In [1]: import numpy as np

In [2]: np.set_printoptions(suppress=True, linewidth=140)

In [3]: F = np.load("case18.npy")

In [4]: F
Out[4]: 
array([[0, 1, 1, 0, 0, 1],
       [1, 0, 1, 1, 0, 1],
       [1, 1, 0, 0, 0, 0],
       [0, 1, 0, 0, 0, 0],
       [0, 0, 0, 0, 0, 1],
       [1, 1, 0, 0, 1, 0]])

In [5]: w, V = np.linalg.eigh(F)

In [6]: np.round(V @ np.diag(w) @ V.T, 2) + 0
Out[6]: 
array([[0., 1., 1., 0., 0., 1.],
       [1., 0., 1., 1., 0., 1.],
       [1., 1., 0., 0., 0., 0.],
       [0., 1., 0., 0., 0., 0.],
       [0., 0., 0., 0., 0., 1.],
       [1., 1., 0., 0., 1., 0.]])

In [7]: w.round(2)
Out[7]: array([-1.89, -1.33, -0.61,  0.31,  0.77,  2.75])

In [8]: np.abs(V[:, -1]).round(6).argmax()
Out[8]: np.int64(1)

In [9]: np.round(V.T @ V, 2) + 0
Out[9]: 
array([[1., 0., 0., 0., 0., 0.],
       [0., 1., 0., 0., 0., 0.],
       [0., 0., 1., 0., 0., 0.],
       [0., 0., 0., 1., 0., 0.],
       [0., 0., 0., 0., 1., 0.],
       [0., 0., 0., 0., 0., 1.]])

In [10]: np.trace(F @ F @ F) // 6
Out[10]: np.int64(2)

In [11]: F.sum(axis=0)
Out[11]: array([3, 4, 2, 1, 1, 3])

In [12]: L = np.diag(F.sum(axis=1)) - F

In [13]: (np.linalg.eigvalsh(L) < 1e-8).sum()
Out[13]: np.int64(1)

In [14]: x0 = np.array([0, 7, 3, 5, 3, 6])

In [15]: rhs = F @ x0

In [16]: print(rhs)
[16 14  7  7  6 10]

In [17]: np.round(np.linalg.solve(F, rhs), 2)
Out[17]: array([0., 7., 3., 5., 3., 6.])

In [18]: out = np.linalg.inv(F)

In [19]: F @ out
Out[19]: 
array([[1., 0., 0., 0., 0., 0.],
       [0., 1., 0., 0., 0., 0.],
       [0., 0., 1., 0., 0., 0.],
       [0., 0., 0., 1., 0., 0.],
       [0., 0., 0., 0., 1., 0.],
       [0., 0., 0., 0., 0., 1.]])

In [20]: E = np.loadtxt("test12.csv", delimiter=",")

In [21]: E.round(2)
Out[21]: 
array([[0.33, 0.33, 0.33],
       [0.17, 0.5 , 0.33],
       [0.33, 0.33, 0.33]])

In [22]: np.round(np.linalg.norm(E, axis=1), 2)
Out[22]: array([0.58, 0.62, 0.58])

In [23]: print(round(np.linalg.norm(E[2] - E[0]), 2))
0.0

In [24]: round(float(np.linalg.norm(E) ** 2 / np.linalg.norm(E, 2) ** 2), 2)
Out[24]: 1.04

In [25]: feats = np.loadtxt("run15.csv", delimiter=",")

In [26]: feats
Out[26]: 
array([[ 1.,  0.,  0.,  0.,  0.,  0.,  0.],
       [-5.,  1.,  0.,  0.,  0.,  0.,  0.],
       [-5.,  1.,  1.,  0.,  0.,  0.,  0.],
       [-2.,  5., -2.,  1.,  0.,  0.,  0.],
       [-3.,  4.,  0.,  3.,  1.,  0.,  0.],
       [ 1., -3., -1.,  3.,  3.,  1.,  0.],
       [ 1., -4.,  3., -3.,  5., -3.,  1.]])

In [27]: np.linalg.matrix_rank(feats)
Out[27]: np.int64(7)

In [28]: np.abs(feats).max()
Out[28]: np.float64(5.0)

In [29]: round(float(np.linalg.norm(feats)), 2)
Out[29]: 14.93

In [30]: np.unravel_index(np.abs(feats).argmax(), feats.shape)
Out[30]: (np.int64(1), np.int64(0))

In [31]: np.round(np.linalg.svd(feats, compute_uv=False), 2) + 0
Out[31]: array([11.14,  7.18,  5.36,  3.97,  1.69,  0.2 ,  0.  ])

In [32]: feats - feats[0]
Out[32]: 
array([[ 0.,  0.,  0.,  0.,  0.,  0.,  0.],
       [-6.,  1.,  0.,  0.,  0.,  0.,  0.],
       [-6.,  1.,  1.,  0.,  0.,  0.,  0.],
       [-3.,  5., -2.,  1.,  0.,  0.,  0.],
       [-4.,  4.,  0.,  3.,  1.,  0.,  0.],
       [ 0., -3., -1.,  3.,  3.,  1.,  0.],
       [ 0., -4.,  3., -3.,  5., -3.,  1.]])

In [33]: feats.sum(axis=1)
Out[33]: array([ 1., -4., -3.,  2.,  5.,  4.,  0.])

In [34]: np.diff(feats, axis=0)
Out[34]: 
array([[-6.,  1.,  0.,  0.,  0.,  0.,  0.],
       [ 0.,  0.,  1.,  0.,  0.,  0.,  0.],
       [ 3.,  4., -3.,  1.,  0.,  0.,  0.],
       [-1., -1.,  2.,  2.,  1.,  0.,  0.],
       [ 4., -7., -1.,  0.,  2.,  1.,  0.],
       [ 0., -1.,  4., -6.,  2., -4.,  1.]])

In [35]: rng = np.random.default_rng(1523)

In [36]: M = np.eye(6, dtype=int)[rng.permutation(6)]

In [37]: M
Out[37]: 
array([[0, 0, 0, 0, 1, 0],
       [0, 0, 0, 0, 0, 1],
       [0, 1, 0, 0, 0, 0],
       [1, 0, 0, 0, 0, 0],
       [0, 0, 1, 0, 0, 0],
       [0, 0, 0, 1, 0, 0]])

In [38]: cov = M.T @ M

In [39]: cov
Out[39]: 
array([[1, 0, 0, 0, 0, 0],
       [0, 1, 0, 0, 0, 0],
       [0, 0, 1, 0, 0, 0],
       [0, 0, 0, 1, 0, 0],
       [0, 0, 0, 0, 1, 0],
       [0, 0, 0, 0, 0, 1]])

In [40]: print(np.round(np.linalg.eigvalsh(cov)[::-1], 2))
[1. 1. 1. 1. 1. 1.]

In [41]: np.diag(cov)
Out[41]: array([1, 1, 1, 1, 1, 1])

In [42]: out = np.array([[-2, -3], [2, -2], [1, 3], [2, 3], [-3, 2], [1, 3]])

In [43]: out.T @ M.T
Out[43]: 
array([[-3,  1,  2, -2,  1,  2],
       [ 2,  3, -2, -3,  3,  3]])

In [44]: print(np.einsum("ik,kj->ij", M, out))
[[-3  2]
 [ 1  3]
 [ 2 -2]
 [-2 -3]
 [ 1  3]
 [ 2  3]]

In [45]: np.einsum("ik,kj->ji", M, out)
Out[45]: 
array([[-3,  1,  2, -2,  1,  2],
       [ 2,  3, -2, -3,  3,  3]])

In [46]: np.linalg.matrix_rank(M @ out)
Out[46]: np.int64(2)

In [47]: U, sig, VT = np.linalg.svd(E)

In [48]: sig.round(2) + 0
Out[48]: array([1.01, 0.19, 0.  ])

In [49]: np.argmax(sig[:-1] / (sig[1:] + 1e-6)) + 1
Out[49]: np.int64(2)

In [50]: out = U[:, :2] @ np.diag(sig[:2]) @ VT[:2]

In [51]: round(np.abs(E - out).max(), 2)
Out[51]: np.float64(0.0)

In [52]: round(np.linalg.norm(E - out, 2), 2), round(sig[2], 2)
Out[52]: (np.float64(0.0), np.float64(0.0))

In [53]: print(out.round(2))
[[0.33 0.33 0.33]
 [0.17 0.5  0.33]
 [0.33 0.33 0.33]]

In [54]: J = np.load("block9.npy")

In [55]: J
Out[55]: 
array([[5., 4., 4., 4., 0.],
       [4., 5., 4., 4., 0.],
       [4., 4., 5., 4., 0.],
       [4., 4., 4., 5., 0.],
       [0., 0., 0., 0., 5.]])

In [56]: out = J[0, 0] * J[1:] - np.outer(J[1:, 0], J[0])

In [57]: print(out)
[[ 0.  9.  4.  4.  0.]
 [ 0.  4.  9.  4.  0.]
 [ 0.  4.  4.  9.  0.]
 [ 0.  0.  0.  0. 25.]]

In [58]: print(np.flatnonzero(~out.round(6).any(axis=1)))
[]

In [59]: np.linalg.matrix_rank(out), np.linalg.matrix_rank(J)
Out[59]: (np.int64(4), np.int64(5))

In [60]: T = np.stack([J, 3 * J, J[::-1]])

In [61]: np.einsum("bij,cij->bc", T, T)
Out[61]: 
array([[ 317.,  951.,  217.],
       [ 951., 2853.,  651.],
       [ 217.,  651.,  317.]])

In [62]: T.sum(axis=0)
Out[62]: 
array([[20., 16., 16., 16.,  5.],
       [20., 24., 20., 21.,  0.],
       [20., 20., 25., 20.,  0.],
       [20., 21., 20., 24.,  0.],
       [ 5.,  4.,  4.,  4., 20.]])

In [63]: np.linalg.matrix_rank(T)
Out[63]: array([5, 5, 5])

In [64]: (T @ J.T).shape
Out[64]: (3, 5, 5)

In [65]: np.round(np.linalg.norm(T, axis=(1, 2)), 2)
Out[65]: array([17.8 , 53.41, 17.8 ])

In [66]: np.linalg.matrix_rank(T.reshape(3, -1))
Out[66]: np.int64(2)
